>>> import numpy as np
>>> np.set_printoptions(precision=2, suppress=True, linewidth=200)
>>> M = np.loadtxt("a.csv", delimiter=",")
>>> print(M)
[[ 0.31  0.95  0.    0.    0.  ]
 [-0.95  0.31  0.    0.    0.  ]
 [ 0.    0.    1.    0.    0.  ]
 [ 0.    0.    0.    1.    0.  ]
 [ 0.    0.    0.    0.    1.  ]]
>>> vec = np.array([2, -1, 0, 2, -2])
>>> print(5 - np.linalg.matrix_rank(M - np.eye(5), tol=1e-8))
3
>>> print(M[:, 1] @ M[:, 4])
0.0
>>> print(np.round(M @ M.T, 2) + 0)
[[1. 0. 0. 0. 0.]
 [0. 1. 0. 0. 0.]
 [0. 0. 1. 0. 0.]
 [0. 0. 0. 1. 0.]
 [0. 0. 0. 0. 1.]]
>>> print(np.round(M.T @ M, 2) + 0)
[[1. 0. 0. 0. 0.]
 [0. 1. 0. 0. 0.]
 [0. 0. 1. 0. 0.]
 [0. 0. 0. 1. 0.]
 [0. 0. 0. 0. 1.]]
>>> print(np.linalg.svd(M, compute_uv=False))
[1. 1. 1. 1. 1.]
>>> print(np.linalg.pinv(M))
[[ 0.31 -0.95  0.    0.    0.  ]
 [ 0.95  0.31  0.    0.    0.  ]
 [ 0.    0.    1.    0.    0.  ]
 [ 0.    0.    0.    1.    0.  ]
 [ 0.    0.    0.    0.    1.  ]]
>>> rng = np.random.default_rng(375258)
>>> idx = rng.permutation(5)
>>> print(idx)
[1 3 0 2 4]
>>> Y = M[idx][:, idx]
>>> print(round(float(np.linalg.det(Y)), 2), np.round(np.linalg.det(M[idx]), 2))
1.0 -1.0
>>> print(Y)
[[ 0.31  0.   -0.95  0.    0.  ]
 [ 0.    1.    0.    0.    0.  ]
 [ 0.95  0.    0.31  0.    0.  ]
 [ 0.    0.    0.    1.    0.  ]
 [ 0.    0.    0.    0.    1.  ]]
>>> vec = np.array([-2, -3, 1, -1, 0])
>>> print(5 - np.linalg.matrix_rank(Y - np.eye(5), tol=1e-8))
3
>>> print(round(np.linalg.norm(vec), 2), round(float(np.linalg.norm(Y @ vec)), 2))
3.87 3.87
>>> print(np.abs(np.linalg.eigvals(Y)))
[1. 1. 1. 1. 1.]
>>> print(np.flatnonzero(np.linalg.matrix_power((M != 0) + (M.T != 0) + np.eye(5), 5)[1]))
[0 1]
>>> print((np.linalg.matrix_power((M != 0) + (M.T != 0) + np.eye(5), 5) > 0).astype(int))
[[1 1 0 0 0]
 [1 1 0 0 0]
 [0 0 1 0 0]
 [0 0 0 1 0]
 [0 0 0 0 1]]
>>> print(np.round(np.linalg.det(M), 2))
1.0
>>> print(M @ M)
[[-0.81  0.59  0.    0.    0.  ]
 [-0.59 -0.81  0.    0.    0.  ]
 [ 0.    0.    1.    0.    0.  ]
 [ 0.    0.    0.    1.    0.  ]
 [ 0.    0.    0.    0.    1.  ]]
>>> Y = np.array([[-5, 1, 5, -3, 0],
...     [5, -5, -5, 2, 1],
...     [2, 3, 4, 4, 4],
...     [4, 3, 3, 5, 5],
...     [2, -4, 4, -5, 4]])
>>> J = np.triu(Y)
>>> print(J)
[[-5  1  5 -3  0]
 [ 0 -5 -5  2  1]
 [ 0  0  4  4  4]
 [ 0  0  0  5  5]
 [ 0  0  0  0  4]]
>>> # triangular
>>> idx = rng.permutation(5)
>>> Y = M[:, idx] * rng.choice([-1, 1], 5)
>>> print(Y)
[[-0.95  0.31  0.   -0.    0.  ]
 [-0.31 -0.95  0.   -0.    0.  ]
 [-0.    0.    0.   -0.    1.  ]
 [-0.    0.    0.   -1.    0.  ]
 [-0.    0.    1.   -0.    0.  ]]
>>> left, _, Vh = np.linalg.svd(M.T @ Y)
>>> print(idx)
[1 0 4 3 2]
>>> W1 = np.array([[0, 0, 2, 1, 0, 2],
...     [2, 2, 2, 2, 2, 0],
...     [1, 0, 0, 0, 2, 0],
...     [1, 0, 1, 1, 2, 1],
...     [2, 1, 1, 1, 2, 0]])
>>> b = np.array([-2, -2, -1, 2, -3, 0])
>>> H = np.maximum(Y @ W1 + b, 0)
>>> print(np.linalg.matrix_rank(H))
1
>>> print((H > 0).astype(int))
[[0 0 0 1 0 0]
 [0 0 0 0 0 0]
 [0 0 0 1 0 0]
 [0 0 0 1 0 0]
 [0 0 0 1 0 0]]
>>> cent = np.array([[-2, 2], [-1, 1], [2, -2], [1, 1], [2, 1], [-1, 0]])
>>> print(H @ cent)
[[1.67 1.67]
 [0.   0.  ]
 [3.   3.  ]
 [1.   1.  ]
 [2.   2.  ]]
>>> print((H @ cent).round(6).argmax(axis=1))
[0 0 0 0 0]
>>> mat = np.load("arr.npy")
>>> print(mat)
[[-2.  0.  0.  0.  0.]
 [ 0.  5.  3.  2.  5.]
 [ 0.  1.  1.  5.  1.]
 [ 0.  2.  4.  3.  1.]
 [ 0.  4.  0.  4.  0.]]
>>> idx = rng.permutation(5)
>>> print(idx)
[2 0 4 1 3]
>>> Y = mat[idx][:, idx]
>>> print(np.allclose(Y, mat))
False
>>> print(np.trace(Y))
7.0
>>> arr = np.load("mat.npy")
>>> print(arr)
[[ 0  0  1 -2 -1 -2  1 -1  2  1]
 [ 0  0 -1 -2  1  1  1  0 -2  0]
 [-1  1  0  1 -2  0  1 -1 -1 -1]
 [ 2  2 -1  0  1  1 -2 -2  0  0]
 [ 1 -1  2 -1  0  1  0 -2  1  1]
 [ 2 -1  0 -1 -1  0  1  2 -2  1]
 [-1 -1 -1  2  0 -1  0  1  0  0]
 [ 1  0  1  2  2 -2 -1  0  0  0]
 [-2  2  1  0 -1  2  0  0  0  0]
 [-1  0  1  0 -1 -1  0  0  0  0]]
>>> gram = arr.T @ arr
>>> print(np.diag(gram))
[17 12 11 19 14 17  9 15 14  4]
>>> print(np.linalg.matrix_rank(gram))
10
>>> print((arr @ arr.T).shape)
(10, 10)
>>> idx = rng.permutation(10)
>>> print(idx)
[3 9 1 2 4 5 6 8 0 7]
>>> Y = arr[idx][:, idx]
>>> print(np.sort(np.abs(np.linalg.eigvals(Y))))
[0.78 0.78 2.06 2.06 2.71 2.71 5.06 5.06 5.31 5.31]
>>> print(Y)
[[ 0  0  2 -1  1  1 -2  0  2 -2]
 [ 0  0  0  1 -1 -1  0  0 -1  0]
 [-2  0  0 -1  1  1  1 -2  0  0]
 [ 1 -1  1  0 -2  0  1 -1 -1 -1]
 [-1  1 -1  2  0  1  0  1  1 -2]
 [-1  1 -1  0 -1  0  1 -2  2  2]
 [ 2  0 -1 -1  0 -1  0  0 -1  1]
 [ 0  0  2  1 -1  2  0  0 -2  0]
 [-2  1  0  1 -1 -2  1  2  0 -1]
 [ 2  0  0  1  2 -2 -1  0  1  0]]
>>> print(np.allclose(Y, arr))
False
>>> print(np.diag(Y))
[0 0 0 0 0 0 0 0 0 0]
>>> print(np.round(np.linalg.det(Y), 2), round(np.linalg.det(arr[idx]), 2))
13689.0 13689.0
>>> vec = np.array([2, 8, 5, 1, 4, 0, 3, 5, 7, 0])
>>> print(np.linalg.svd(arr, compute_uv=False))
[5.31 5.31 5.06 5.06 2.71 2.71 2.06 2.06 0.78 0.78]
>>> print(np.round(np.linalg.eigvals(arr).real, 2) + 0)
[0. 0. 0. 0. 0. 0. 0. 0. 0. 0.]
>>> print(np.round(np.linalg.det(arr), 2))
13689.0
>>> q = np.linalg.solve(np.eye(10) - arr, np.eye(10) + arr)
>>> print(np.round(np.linalg.det(q), 2))
1.0
>>> Y = np.linalg.inv(arr)
>>> print(np.round(np.linalg.cond(arr), 2))
6.8
>>> print(np.round(np.linalg.det(arr) * Y, 2) + 0)
[[     0.  -2808.   1404.   -117.   -468.   1872.  -3510.    702.  -1638.  -4563.]
 [  2808.      0.   1053.   1170.  -2691.    936.  -1053.   2457.   3744.  -3510.]
 [ -1404.  -1053.      0.  -2340.   1170.    234.  -4212.   2457.    936.   1755.]
 [   117.  -1170.   2340.      0.   1404.    819.   3627.   2106.   1755.  -4329.]
 [   468.   2691.  -1170.  -1404.      0.  -1638.   -234.   3159.   1053.  -3627.]
 [ -1872.   -936.   -234.   -819.   1638.      0.   -468.  -1404.   1521.  -3744.]
 [  3510.   1053.   4212.  -3627.    234.    468.      0.   2808.   1872. -11232.]
 [  -702.  -2457.  -2457.  -2106.  -3159.   1404.  -2808.      0.   1053.  -1404.]
 [  1638.  -3744.   -936.  -1755.  -1053.  -1521.  -1872.  -1053.      0.  -5850.]
 [  4563.   3510.  -1755.   4329.   3627.   3744.  11232.   1404.   5850.      0.]]
>>> print(round(np.linalg.det(arr) * np.linalg.det(Y), 2))
1.0
>>> E = np.array([[-4, 7, -4, 7], [9, 3, 9, 3], [-4, 7, -4, 7], [9, 3, 9, 3]])
>>> print(E)
[[-4  7 -4  7]
 [ 9  3  9  3]
 [-4  7 -4  7]
 [ 9  3  9  3]]
>>> # row 2 repeats row 0
>>> W1 = np.array([[-8, 8], [-6, 6], [9, 8], [9, 8]])
>>> b = np.array([-1, 0])
>>> H = np.maximum(E @ W1 + b, 0)
>>> print((H > 0).mean(axis=0))
[1. 1.]
>>> print((H > 0).astype(int))
[[1 1]
 [1 1]
 [1 1]
 [1 1]]
>>> cent = np.array([[-3, 5, 1], [-4, -5, 1]])
>>> print((H @ cent).round(6).argmax(axis=1))
[2 2 2 2]
>>> print(H @ cent)
[[-184  -90   50]
 [-795 -845  203]
 [-184  -90   50]
 [-795 -845  203]]
